In [1]: import numpy as np

In [2]: np.set_printoptions(precision=2, suppress=True, linewidth=140)

In [3]: def rnd(a):
   ...:     return np.round(a, 2) + 0
   ...: 

In [4]: E = np.load("data.npy")

In [5]: E
Out[5]: 
array([[ 1.,  0.,  2., -3.],
       [ 0.,  1.,  4., -5.],
       [ 0.,  0.,  3., -3.],
       [ 0.,  0.,  0.,  0.]])

In [6]: np.abs(np.diag(np.linalg.qr(E)[1])) > 1e-9
Out[6]: array([ True,  True,  True, False])

In [7]: np.linalg.lstsq(E[:-1].T, E[-1])[2]
Out[7]: np.int32(3)

In [8]: Y = np.array([[2, -1], [-1, -1], [-1, 2], [-2, -1]])

In [9]: np.vstack([E, Y.T]).shape
Out[9]: (6, 4)

In [10]: E @ Y
Out[10]: 
array([[ 6.,  6.],
       [ 5., 12.],
       [ 3.,  9.],
       [ 0.,  0.]])

In [11]: np.einsum("ik,kj->ji", E, Y)
Out[11]: 
array([[ 6.,  5.,  3.,  0.],
       [ 6., 12.,  9.,  0.]])

In [12]: W0 = np.maximum(np.array([[-1],
    ...:     [-3],
    ...:     [-3],
    ...:     [3],
    ...:     [0],
    ...:     [1],
    ...:     [-1],
    ...:     [-2],
    ...:     [-2],
    ...:     [0],
    ...:     [0],
    ...:     [3],
    ...:     [2],
    ...:     [-5],
    ...:     [-1],
    ...:     [2],
    ...:     [-1],
    ...:     [2]]) @ np.array([[0, 1, 1, 3, 1, 2]]) + np.array([-2, 2, 2, 2, 0, 1]), 0)

In [13]: print(W0)
[[ 0  1  1  0  0  0]
 [ 0  0  0  0  0  0]
 [ 0  0  0  0  0  0]
 [ 0  5  5 11  3  7]
 [ 0  2  2  2  0  1]
 [ 0  3  3  5  1  3]
 [ 0  1  1  0  0  0]
 [ 0  0  0  0  0  0]
 [ 0  0  0  0  0  0]
 [ 0  2  2  2  0  1]
 [ 0  2  2  2  0  1]
 [ 0  5  5 11  3  7]
 [ 0  4  4  8  2  5]
 [ 0  0  0  0  0  0]
 [ 0  1  1  0  0  0]
 [ 0  4  4  8  2  5]
 [ 0  1  1  0  0  0]
 [ 0  4  4  8  2  5]]

In [14]: # column 2 repeats column 1

In [15]: W0.reshape(-1, 2)
Out[15]: 
array([[ 0,  1],
       [ 1,  0],
       [ 0,  0],
       [ 0,  0],
       [ 0,  0],
       [ 0,  0],
       [ 0,  0],
       [ 0,  0],
       [ 0,  0],
       [ 0,  5],
       [ 5, 11],
       [ 3,  7],
       [ 0,  2],
       [ 2,  2],
       [ 0,  1],
       [ 0,  3],
       [ 3,  5],
       [ 1,  3],
       [ 0,  1],
       [ 1,  0],
       [ 0,  0],
       [ 0,  0],
       [ 0,  0],
       [ 0,  0],
       [ 0,  0],
       [ 0,  0],
       [ 0,  0],
       [ 0,  2],
       [ 2,  2],
       [ 0,  1],
       [ 0,  2],
       [ 2,  2],
       [ 0,  1],
       [ 0,  5],
       [ 5, 11],
       [ 3,  7],
       [ 0,  4],
       [ 4,  8],
       [ 2,  5],
       [ 0,  0],
       [ 0,  0],
       [ 0,  0],
       [ 0,  1],
       [ 1,  0],
       [ 0,  0],
       [ 0,  4],
       [ 4,  8],
       [ 2,  5],
       [ 0,  1],
       [ 1,  0],
       [ 0,  0],
       [ 0,  4],
       [ 4,  8],
       [ 2,  5]])

In [16]: W0.reshape(2, -1)
Out[16]: 
array([[ 0,  1,  1,  0,  0,  0,  0,  0,  0,  0,  0,  0,  0,  0,  0,  0,  0,  0,  0,  5,  5, 11,  3,  7,  0,  2,  2,  2,  0,  1,  0,  3,
         3,  5,  1,  3,  0,  1,  1,  0,  0,  0,  0,  0,  0,  0,  0,  0,  0,  0,  0,  0,  0,  0],
       [ 0,  2,  2,  2,  0,  1,  0,  2,  2,  2,  0,  1,  0,  5,  5, 11,  3,  7,  0,  4,  4,  8,  2,  5,  0,  0,  0,  0,  0,  0,  0,  1,
         1,  0,  0,  0,  0,  4,  4,  8,  2,  5,  0,  1,  1,  0,  0,  0,  0,  4,  4,  8,  2,  5]])

In [17]: t3 = W0.reshape(18, 2, -1)

In [18]: t3.transpose(1, 0, 2)
Out[18]: 
array([[[ 0,  1,  1],
        [ 0,  0,  0],
        [ 0,  0,  0],
        [ 0,  5,  5],
        [ 0,  2,  2],
        [ 0,  3,  3],
        [ 0,  1,  1],
        [ 0,  0,  0],
        [ 0,  0,  0],
        [ 0,  2,  2],
        [ 0,  2,  2],
        [ 0,  5,  5],
        [ 0,  4,  4],
        [ 0,  0,  0],
        [ 0,  1,  1],
        [ 0,  4,  4],
        [ 0,  1,  1],
        [ 0,  4,  4]],

       [[ 0,  0,  0],
        [ 0,  0,  0],
        [ 0,  0,  0],
        [11,  3,  7],
        [ 2,  0,  1],
        [ 5,  1,  3],
        [ 0,  0,  0],
        [ 0,  0,  0],
        [ 0,  0,  0],
        [ 2,  0,  1],
        [ 2,  0,  1],
        [11,  3,  7],
        [ 8,  2,  5],
        [ 0,  0,  0],
        [ 0,  0,  0],
        [ 8,  2,  5],
        [ 0,  0,  0],
        [ 8,  2,  5]]])

In [19]: t3.shape
Out[19]: (18, 2, 3)

In [20]: t3.sum(axis=1)
Out[20]: 
array([[ 0,  1,  1],
       [ 0,  0,  0],
       [ 0,  0,  0],
       [11,  8, 12],
       [ 2,  2,  3],
       [ 5,  4,  6],
       [ 0,  1,  1],
       [ 0,  0,  0],
       [ 0,  0,  0],
       [ 2,  2,  3],
       [ 2,  2,  3],
       [11,  8, 12],
       [ 8,  6,  9],
       [ 0,  0,  0],
       [ 0,  1,  1],
       [ 8,  6,  9],
       [ 0,  1,  1],
       [ 8,  6,  9]])

In [21]: np.swapaxes(t3, 1, 2)[11]
Out[21]: 
array([[ 0, 11],
       [ 5,  3],
       [ 5,  7]])

In [22]: C2 = W0.T @ W0

In [23]: (W0 @ W0.T).shape
Out[23]: (18, 18)

In [24]: print(np.diag(C2))
[  0 123 123 471  31 185]

In [25]: np.linalg.matrix_rank(C2)
Out[25]: np.int64(3)

In [26]: np.trace(C2), (W0 ** 2).sum()
Out[26]: (np.int64(933), np.int64(933))

In [27]: F = np.loadtxt("a.csv", delimiter=",")

In [28]: F
Out[28]: 
array([[-3., -1., -1., -3., -2.],
       [-2.,  1., -3.,  0., -2.],
       [-2., -2., -3.,  3., -5.],
       [ 0., -1., -2.,  2., -2.],
       [ 2., -3., -4.,  5.,  0.],
       [ 4., -4., -2.,  2., -3.],
       [ 2., -3., -4.,  3., -4.],
       [ 1., -3., -5.,  4., -4.],
       [ 3.,  0., -3.,  7., -2.],
       [ 5., -2.,  0.,  7., -5.],
       [ 3.,  1.,  2., 10., -3.],
       [ 2.,  3.,  1.,  7., -1.],
       [ 4.,  6.,  2.,  4., -2.],
       [ 4.,  5.,  2.,  7.,  1.],
       [ 3.,  5.,  1.,  5., -1.],
       [ 2.,  2.,  3.,  5., -3.],
       [ 3.,  4.,  5.,  7., -6.],
       [ 4.,  2.,  5.,  8., -7.],
       [ 4.,  5.,  3.,  5., -7.],
       [ 3.,  8.,  5.,  6., -9.],
       [ 1., 11.,  8.,  4., -6.],
       [-2., 10., 11.,  2., -3.],
       [-2., 13., 13.,  4., -3.],
       [-2., 15., 15.,  6.,  0.],
       [-4., 15., 18.,  6.,  0.],
       [-4., 12., 19.,  3.,  2.],
       [-1., 14., 19.,  0., -1.],
       [ 1., 11., 19., -2., -1.],
       [ 3., 14., 19., -2.,  2.],
       [ 5., 11., 21., -4., -1.]])

In [29]: C = F[[25, 26]].astype(float)

In [30]: for _ in range(7):
    ...:     z = np.linalg.norm(F[:, None] - C, axis=-1).argmin(axis=1)
    ...:     C = np.array([F[z == j].mean(axis=0) for j in range(2)])
    ...: 

In [31]: z
Out[31]: array([0, 0, 0, 0, 0, 0, 0, 0, 0, 0, 0, 0, 0, 0, 0, 0, 0, 0, 0, 0, 1, 1, 1, 1, 1, 1, 1, 1, 1, 1])

In [32]: np.bincount(z)
Out[32]: array([20, 10])

In [33]: rnd(C[1] - C[0])
Out[33]: array([-2.6 , 11.45, 16.1 , -3.  ,  2.25])

In [34]: print(C)
[[ 2.1   1.15  0.1   4.7  -3.35]
 [-0.5  12.6  16.2   1.7  -1.1 ]]

In [35]: data = np.loadtxt("dump.csv", delimiter=",")

In [36]: data
Out[36]: 
array([[0., 0., 0., 0., 0., 0., 0.],
       [0., 0., 0., 0., 0., 0., 0.],
       [0., 0., 0., 0., 0., 0., 0.],
       [0., 0., 0., 0., 0., 0., 0.],
       [2., 2., 2., 2., 0., 1., 1.],
       [2., 2., 2., 2., 0., 1., 1.]])

In [37]: print(np.unique(data.round(6), axis=0).shape)
(2, 7)

In [38]: rnd(data @ np.linalg.pinv(data) @ data)
Out[38]: 
array([[0., 0., 0., 0., 0., 0., 0.],
       [0., 0., 0., 0., 0., 0., 0.],
       [0., 0., 0., 0., 0., 0., 0.],
       [0., 0., 0., 0., 0., 0., 0.],
       [2., 2., 2., 2., 0., 1., 1.],
       [2., 2., 2., 2., 0., 1., 1.]])

In [39]: rnd(np.trace(np.linalg.pinv(data) @ data))
Out[39]: np.float64(1.0)

In [40]: np.linalg.lstsq(data[:-1].T, data[-1])[2]
Out[40]: np.int32(1)

In [41]: U, sig, Vh = np.linalg.svd(data)

In [42]: evecs = Vh[:(sig > 1e-8).sum()]

In [43]: rng = np.random.default_rng(50)

In [44]: x = data[2] + -1 * data[4] + rng.integers(2) * np.eye(7)[2]

In [45]: x
Out[45]: array([-2., -2., -1., -2.,  0., -1., -1.])

In [46]: print(rnd(evecs.T @ evecs))
[[0.22 0.22 0.22 0.22 0.   0.11 0.11]
 [0.22 0.22 0.22 0.22 0.   0.11 0.11]
 [0.22 0.22 0.22 0.22 0.   0.11 0.11]
 [0.22 0.22 0.22 0.22 0.   0.11 0.11]
 [0.   0.   0.   0.   0.   0.   0.  ]
 [0.11 0.11 0.11 0.11 0.   0.06 0.06]
 [0.11 0.11 0.11 0.11 0.   0.06 0.06]]
